% ipython --no-banner

In [1]: import numpy as np

In [2]: np.set_printoptions(precision=2, suppress=True, linewidth=120, floatmode="fixed")

In [3]: M = np.loadtxt("a.csv", delimiter=",")

In [4]: M
Out[4]: 
array([[ 0.20,  0.00,  0.10],
       [-0.60, -0.90,  0.50],
       [ 0.90, -0.30,  1.40],
       [ 0.10,  1.10, -1.00],
       [-0.50,  1.30,  0.60],
       [ 0.90,  2.10,  2.40],
       [ 1.00,  0.20, -1.20],
       [ 0.20,  1.10,  0.70],
       [ 0.10, -0.40,  1.50],
       [ 0.70,  0.10, -0.60],
       [-2.00, -2.00, -1.10],
       [ 0.80, -0.50, -1.40],
       [ 0.30, -0.60,  0.20],
       [-8.00,  1.50,  0.00],
       [ 0.80,  0.60, -0.60],
       [ 1.20,  0.30, -1.60],
       [ 0.40,  0.10,  1.10],
       [ 0.20, -0.40, -0.80],
       [ 0.60,  0.10,  0.40],
       [-0.40,  1.60,  0.30],
       [-1.70, -1.10,  0.10],
       [-2.20, -1.40, -0.60],
       [-1.00, -0.60, -1.00],
       [ 1.50,  0.00, -0.10],
       [-1.30,  1.10, -0.70],
       [ 1.60, -0.10,  0.30],
       [ 0.50,  1.00, -0.20],
       [ 0.50,  0.60,  0.10],
       [ 1.60,  0.60, -0.70],
       [-1.30, -0.50, -0.60],
       [-0.10,  0.50,  0.00],
       [-1.00, -1.90, -0.80],
       [ 1.30, -2.80,  1.20]])

In [5]: x = np.array([9, -1, -1])

In [6]: rhs = M @ x

In [7]: coef, lr = np.zeros(3), 1 / np.linalg.norm(M, 2) ** 2

In [8]: for i in range(8):
   ...:     coef -= lr * M.T @ (M @ coef - rhs)
   ...:     if i % 2 == 0: print(i, round(np.linalg.norm(M @ coef - rhs), 2))
   ...: 
0 7.12
2 3.31
4 1.69
6 0.91

In [9]: coef
Out[9]: array([ 8.99, -1.03, -0.87])

In [10]: A2 = np.c_[M[:, :2] @ np.array([[3, 1], [-2, -3]]), np.array([0, -3, -3, 3, 3, 2, 3, -2, 3, 1, -3, 3, -1, 2, 3, -3, 3, 2, -1, -2, -1, -2, 3, -1, 0, -3, -1, 2, -1, -3, 3, -3, -2])]

In [11]: A2.round(2) + 0
Out[11]: 
array([[  0.60,   0.20,   0.00],
       [  0.00,   2.10,  -3.00],
       [  3.30,   1.80,  -3.00],
       [ -1.90,  -3.20,   3.00],
       [ -4.10,  -4.40,   3.00],
       [ -1.50,  -5.40,   2.00],
       [  2.60,   0.40,   3.00],
       [ -1.60,  -3.10,  -2.00],
       [  1.10,   1.30,   3.00],
       [  1.90,   0.40,   1.00],
       [ -2.00,   4.00,  -3.00],
       [  3.40,   2.30,   3.00],
       [  2.10,   2.10,  -1.00],
       [-27.00, -12.50,   2.00],
       [  1.20,  -1.00,   3.00],
       [  3.00,   0.30,  -3.00],
       [  1.00,   0.10,   3.00],
       [  1.40,   1.40,   2.00],
       [  1.60,   0.30,  -1.00],
       [ -4.40,  -5.20,  -2.00],
       [ -2.90,   1.60,  -1.00],
       [ -3.80,   2.00,  -2.00],
       [ -1.80,   0.80,   3.00],
       [  4.50,   1.50,  -1.00],
       [ -6.10,  -4.60,   0.00],
       [  5.00,   1.90,  -3.00],
       [ -0.50,  -2.50,  -1.00],
       [  0.30,  -1.30,   2.00],
       [  3.60,  -0.20,  -1.00],
       [ -2.90,   0.20,  -3.00],
       [ -1.30,  -1.60,   3.00],
       [  0.80,   4.70,  -3.00],
       [  9.50,   9.70,  -2.00]])

In [12]: np.round(np.linalg.norm(A2 - M @ np.linalg.lstsq(M, A2)[0], axis=0), 2) + 0
Out[12]: array([ 0.00,  0.00, 12.33])

In [13]: np.linalg.norm(np.linalg.qr(M)[0].T @ A2, axis=0) ** 2 / ((A2 ** 2).sum(axis=0) + 1e-12)
Out[13]: array([1.00, 1.00, 0.17])

In [14]: np.linalg.matrix_rank(np.c_[M, A2])
Out[14]: np.int64(4)
